$ python -q
>>> import numpy as np
>>> from numpy import linalg as LA
>>> np.set_printoptions(precision=3, suppress=True, linewidth=160, floatmode="fixed")
>>> A = np.load("arr.npy")
>>> A
array([[0, 1, 0],
       [1, 0, 1],
       [0, 1, 0]])
>>> round(float(LA.eigvalsh(A).min()), 3)
-1.414
>>> np.all(LA.eigvalsh(A) > 0)
np.False_
>>> try:
...     LA.cholesky(A)
... except LA.LinAlgError as e:
...     print(repr(e))
... 
LinAlgError('Matrix is not positive definite')
>>> try:
...     LA.inv(A)
... except LA.LinAlgError as e:
...     print("failed:", e)
... 
failed: Singular matrix
>>> np.allclose(A[:-1].T @ LA.lstsq(A[:-1].T, A[-1])[0], A[-1])
True
>>> A @ LA.pinv(A) @ A
array([[0.000, 1.000, 0.000],
       [1.000, 0.000, 1.000],
       [0.000, 1.000, 0.000]])
>>> LA.lstsq(A[:-1].T, A[-1])[2]
np.int32(2)
>>> P = np.triu(np.array([[4, 4, 1], [3, 3, 0], [2, 5, 1]]), 1) + np.eye(3)
>>> other = P @ A @ LA.inv(P)
>>> np.poly(other)
array([ 1.000,  0.000, -2.000,  0.000])
>>> P @ A - A @ P
array([[ 4.000,  1.000,  4.000],
       [ 0.000, -4.000, -1.000],
       [ 0.000,  0.000,  0.000]])
>>> Uu, sigma, VT = LA.svd(A)
>>> V = VT[:(sigma > 1e-8).sum()]
>>> rng = np.random.default_rng(19)
>>> x0 = A[2] + 4 * A[1] + rng.integers(2) * np.eye(3)[2]
>>> x0
array([4.000, 1.000, 5.000])
>>> np.diag(V.T @ V)
array([0.500, 1.000, 0.500])
>>> np.round(LA.norm(x0 - V.T @ V @ x0), 3)
np.float64(0.707)
>>> LA.matrix_rank(np.vstack([A, x0]))
np.int64(3)
>>> mat = np.load("m.npy")
>>> mat
array([[ 0.200, -9.500,  0.600],
       [-1.200, 10.000, -1.400],
       [-1.400,  8.500, -0.200],
       [-1.500, -0.500,  0.800]])
>>> # column 1 dominates
>>> P = mat @ LA.solve(mat.T @ mat, mat.T)
>>> np.round(LA.eigvalsh(P), 3) + 0
array([0.000, 1.000, 1.000, 1.000])
>>> np.round((np.eye(4) - P) @ mat, 3) + 0
array([[0.000, 0.000, 0.000],
       [0.000, 0.000, 0.000],
       [0.000, 0.000, 0.000],
       [0.000, 0.000, 0.000]])
>>> np.trace(P)
np.float64(3.0)
>>> x0 = np.array([0, 2, 0])
>>> y = mat @ x0
>>> try:
...     LA.solve(mat, y)
... except LA.LinAlgError as e:
...     print(repr(e))
... 
LinAlgError('Last 2 dimensions of the array must be square')
>>> np.round(LA.lstsq(mat, y)[0], 3) + 0
array([0.000, 2.000, 0.000])
>>> np.round(LA.pinv(mat) @ mat, 3) + 0
array([[1.000, 0.000, 0.000],
       [0.000, 1.000, 0.000],
       [0.000, 0.000, 1.000]])
>>> y = y + 0.3 * rng.normal(size=4)
>>> y
array([-18.702,  20.125,  16.815,  -0.798])
>>> b, *_ = LA.lstsq(mat, y)
>>> round(float(LA.norm(y - mat @ b)), 3)
0.1
>>> [round(float(LA.norm(LA.solve(mat.T @ mat + lam * np.eye(3), mat.T @ y))), 2) for lam in (0, 1, 10, 100)]
[1.98, 1.97, 1.9, 1.43]
